% ipython --no-banner

In [1]: import numpy as np

In [2]: np.set_printoptions(precision=4, suppress=True, linewidth=200, sign=" ")

In [3]: J = np.loadtxt("data.csv", delimiter=",")

In [4]: J
Out[4]: 
array([[-11.9291,  -0.0133,   0.0301, -19.9884, -19.9493, -15.7769],
       [-24.0403,   0.2001,   0.0401, -39.9229, -39.8167, -31.9758],
       [  3.1255,   0.0166,  -0.0005,   5.1788,   5.1047,   4.0673],
       [ 17.9887,   0.0976,   0.1549,  29.9466,  29.9247,  24.1428]])

In [5]: A2 = J / np.sqrt((J ** 2).mean(axis=1, keepdims=True))

In [6]: np.linalg.norm(A2, axis=1)
Out[6]: array([ 2.4495,  2.4495,  2.4495,  2.4495])

In [7]: np.linalg.matrix_rank(A2) == np.linalg.matrix_rank(J)
Out[7]: np.True_

In [8]: A2[2]
Out[8]: array([ 0.8603,  0.0046, -0.0001,  1.4255,  1.4051,  1.1196])

In [9]: np.linalg.matrix_rank(J - J.mean(axis=1, keepdims=True))
Out[9]: np.int64(4)

In [10]: W0 = np.load("arr.npy")

In [11]: print(W0)
[[  1.6838   6.1047 -11.6549  -1.7581  -2.4251   3.0564   2.0678]
 [  2.946   -4.7505   4.0782  -2.4924  -5.3388  -4.6374   3.5577]
 [ -2.6501  -1.2105   2.2318  -1.4733  -0.3008   3.5659   2.3319]
 [ -0.2891   2.693    7.4476  -6.6429   2.7423   3.2584   1.332 ]
 [  2.2573   0.8338   0.6407   4.8436  -2.4523  -3.1243  -4.9501]
 [  3.3853  -3.5093  -3.6264   5.8829  -8.5869  -2.7792  -2.3387]
 [  3.3301   2.679    1.3862  -0.3541  -5.5591  -0.0966   0.7938]
 [  1.4574   1.5889  -5.772    7.8544  -1.2906   6.1715  -7.3691]
 [  0.5448  -1.3852  -0.2918   0.3979   2.2306   1.8718   8.2848]
 [ -2.4054  -3.3419   1.0932  -0.9622  -2.0568   0.7799  -8.6836]
 [ -6.8017   0.416    6.7888   4.131    1.8097  -5.8935  -3.1789]
 [ -3.9929   0.7871  -6.2459  -9.0817   0.2219   0.5186   2.2564]
 [ -6.3696   3.2415  -7.2939  -3.0775   0.6107   1.9806   9.0853]
 [  1.0142   0.0063  -1.7727  -5.1688  -2.788    5.0003   1.997 ]
 [  1.3179   1.3542   8.4171   4.5111  -1.6737   1.8137  -3.5832]
 [ -3.8778   1.1797   0.0758   0.6167  -2.0905   1.026   -1.5047]
 [ -4.9211  -0.7783  -2.2933  -3.524    0.7741  -5.2669   0.7435]
 [ -2.5172   2.6634  -2.3625  -5.9299  -5.8244  -0.7279   0.7236]
 [ -2.0524  -5.4046  -4.3327   1.3104   4.1433   3.7233 -15.9155]
 [ -5.676    0.8033   4.3532   4.2237  -8.8951  -0.8198   0.4604]
 [  2.3412  -6.4173  -0.3016  -4.0794   5.1091  -3.8774  -1.631 ]
 [ -5.2665   0.3475  -9.9726   4.139    2.2434   0.1141   2.912 ]
 [ -0.8346   1.5628   4.6716   0.338    3.3964   3.3204  -0.72  ]
 [ -2.0645  -0.5782   4.1893  -2.6625  -1.9866  -1.8862  -3.5216]
 [  2.3912  -3.2083  -7.0447   1.282    1.9907   4.242    0.6023]
 [  1.1123   1.2349  -2.3522  -0.7807   8.017   -0.2215  -6.2632]
 [  0.4869   3.5646  -2.9407   1.6301   1.5345   2.3983  -0.055 ]
 [ -1.8246  -1.9038   4.1731  -2.1336   7.4933   2.9986  -8.085 ]
 [ -1.7142   1.5746  -4.7849  -1.731   -0.5101  -1.8021  -3.5025]
 [ -2.7774   0.9668  -3.0742  -5.0257  -1.4594   2.2483  -5.9701]
 [  1.2283   3.6766   0.7657   0.9014  -0.9373   1.5762  -1.7207]
 [ -3.5153   2.1517 -11.3464  -1.2962   3.9311  -1.2681  -2.8812]
 [ -0.3641  -0.595   -2.4174   2.208    1.8959  -1.7574   0.3623]
 [ -3.2562  -1.2888   5.6219   0.5088   6.3341   2.3271  -2.4354]
 [ -3.3635   1.4181   2.6499   8.7454  -0.1523   2.1481   2.536 ]]

In [12]: Z = W0[[28, 34]].astype(float)

In [13]: for _ in range(5):
    ...:     z = np.linalg.norm(W0[:, None] - Z, axis=-1).argmin(axis=1)
    ...:     Z = np.array([W0[z == j].mean(axis=0) for j in range(2)])
    ...: 

In [14]: z
Out[14]: array([ 0,  1,  1,  1,  1,  0,  1,  0,  1,  1,  1,  0,  0,  0,  1,  1,  0,  0,  0,  1,  0,  0,  1,  1,  0,  0,  0,  1,  0,  0,  1,  0,  0,  1,  1])

In [15]: print(Z[1] - Z[0])
[-0.17   -0.113   8.4061  1.6877 -0.859  -0.1689  0.2759]

In [16]: np.abs(Z[1] - Z[0]).argmax()
Out[16]: np.int64(2)

In [17]: np.linalg.svd(W0, compute_uv=False)
Out[17]: array([ 31.8949,  30.1733,  25.0572,  20.5441,  18.3928,  17.9209,  12.4276])

In [18]: print(round(float(np.linalg.norm(W0)), 4))
61.5754

In [19]: np.abs(W0).max()
Out[19]: np.float64(15.9155)

In [20]: print(np.unravel_index(np.abs(W0).argmax(), W0.shape))
(np.int64(18), np.int64(6))

In [21]: W0.sum(axis=0)
Out[21]: array([-41.0375,   6.4768, -31.2967,  -4.6496,   0.1503,  19.9812, -44.2627])

In [22]: np.zeros(35, 7)
Traceback (most recent call last):
  Cell In[22], line 1
    np.zeros(35, 7)
TypeError: Cannot interpret '7' as a data type


In [23]: m1 = np.array([[0, 0, 0, 1, 0],
    ...:     [1, 1, 3, 1, 3],
    ...:     [0, 2, 2, 3, 3],
    ...:     [0, 1, 3, 0, 2],
    ...:     [1, 0, 3, 2, 2],
    ...:     [3, 3, 0, 0, 0],
    ...:     [1, 1, 3, 1, 3]])

In [24]: m1
Out[24]: 
array([[ 0,  0,  0,  1,  0],
       [ 1,  1,  3,  1,  3],
       [ 0,  2,  2,  3,  3],
       [ 0,  1,  3,  0,  2],
       [ 1,  0,  3,  2,  2],
       [ 3,  3,  0,  0,  0],
       [ 1,  1,  3,  1,  3]])

In [25]: rng = np.random.default_rng(3794)

In [26]: z = rng.permutation(5)

In [27]: A2 = m1[:, z] * rng.choice([-1, 1], 5)

In [28]: A2
Out[28]: 
array([[ 0,  0,  0, -1,  0],
       [-1,  3,  3, -1,  1],
       [ 0,  3,  2, -3,  2],
       [ 0,  2,  3,  0,  1],
       [-1,  2,  3, -2,  0],
       [-3,  0,  0,  0,  3],
       [-1,  3,  3, -1,  1]])

In [29]: U, _, Vt = np.linalg.svd(m1.T @ A2)

In [30]: z
Out[30]: array([ 0,  4,  2,  3,  1])

In [31]: print(np.round(np.linalg.lstsq(m1, A2)[0], 4) + 0)
[[-1.  0.  0.  0.  0.]
 [ 0.  0.  0.  0.  1.]
 [ 0.  0.  1.  0.  0.]
 [ 0.  0.  0. -1.  0.]
 [ 0.  1.  0.  0.  0.]]
